$ python -q
>>> import numpy as np
>>> import numpy.linalg as la
>>> np.set_printoptions(precision=1, suppress=True, linewidth=160)
>>> E = np.load("test17.npy")
>>> E
array([[  0.5,  19.4, -20.4,  39.3,  17.9,  39.6, -38.8],
       [ -0.8,  19.9, -18.6,  40.8,  19.2,  39.3, -40.8],
       [  0. ,  20.5, -20. ,  39.7,  19.1,  39.5, -39.2],
       [ -0.1,  18.6, -19.7,  38.1,  20.9,  40.4, -39.9],
       [ -0.5,  21.3, -19. ,  40.4,  19.8,  40.4, -38.1],
       [  0.9,  20.9, -20.1,  40.6,  20.5,  40.7, -38.5],
       [ -0.5,  20. , -19.5,  40.6,  19.9,  39.5, -40.5],
       [  0.3,  19.3, -20.6,  40.8,  19.1,  39.2, -39.6],
       [ -0.1,  18.4, -20.3,  40.8,  21.3,  40.1, -38.7],
       [  1. ,  19.1, -20.6,  40.5,  19.6,  41.6, -38.9],
       [ -0.7,  19.8, -19.2,  38.2,  20.5,  41.6, -41. ],
       [ -1.7,  21.5, -20.4,  38.1,  20.7,  41.2, -39.7],
       [ -1.4,  19.7, -17.7,  38.7,  19.8,  37.6, -39.6],
       [ -0.2,  22.4, -20.8,  39.7,  19.3,  39.3, -40.6],
       [  0.5,  19.6, -21.9,  40.5,  20.3,  38.7, -41.1],
       [ -2.1,  18.7, -22.2,  41. ,  19.8,  39.8, -39.7],
       [  0.3,  21.2, -20.4,  38.9,  18.1,  38.5, -38.5],
       [  1.4,  18.2, -21.7,  41.1,  19.7,  39.5, -41.5],
       [ -0.8,  19.6, -20.1,  38.6,  22. ,  41. , -39.6],
       [ -0.2,  19.2, -20.7,  39.5,  20.1,  39.3, -40.1],
       [  1.5,  20.4, -19. ,  39.3,  19.6,  40.2, -39.9],
       [ -0.9,  19.7, -19. ,  39.8,  20.8,  38.3, -39.9],
       [ -0.3,  19.1, -20. ,  40.9,  19.2,  40.9, -40.1],
       [  1.8,  20.4, -18.7,  40.8,  18.9,  40.7, -41.3],
       [  1. ,  19.7, -22. ,  40.3,  21.6,  40.3, -41. ],
       [ -1. ,  21.3, -20.6,  39.1,  19.7,  40.9, -39.5],
       [  0.1,  19. , -20. ,  41.4,  19. ,  39.3, -41.9],
       [  1.1,  19.2, -19.7,  38.8,  21.2,  41.9, -39. ],
       [ -0.1,  21.9, -19. ,  38.8,  20.6,  40.7, -40.2],
       [ -0.6,  22. , -20.6,  41.2,  19.6,  40.2, -39.3],
       [ -0.2,  20.8, -18.8,  38.5,  22. ,  41.4, -39.5],
       [ -0.1,  19.5, -20.6,  40. ,  19.9,  40.4, -38.3],
       [ -0.9,  20.9, -17.7,  39.8,  20.6,  40.2, -39.9],
       [ -1. ,  19.8, -20.2,  41.5,  18.2,  39.1, -39.4]])
>>> labels = E[:, 0] > np.median(E[:, 0])
>>> r0 = E[labels].mean(axis=0) - E[~labels].mean(axis=0)
>>> labels.astype(int)
array([1, 0, 1, 1, 0, 1, 0, 1, 1, 1, 0, 0, 0, 0, 1, 0, 1, 1, 0, 0, 1, 0, 0, 1, 1, 0, 1, 1, 1, 0, 0, 1, 0, 0])
>>> round(float((((E - E.mean(axis=0)) @ r0 > 0) == labels).mean()), 1)
0.9
>>> r0
array([ 1.4, -0.6, -0.6,  0.2, -0.2,  0.1,  0.1])
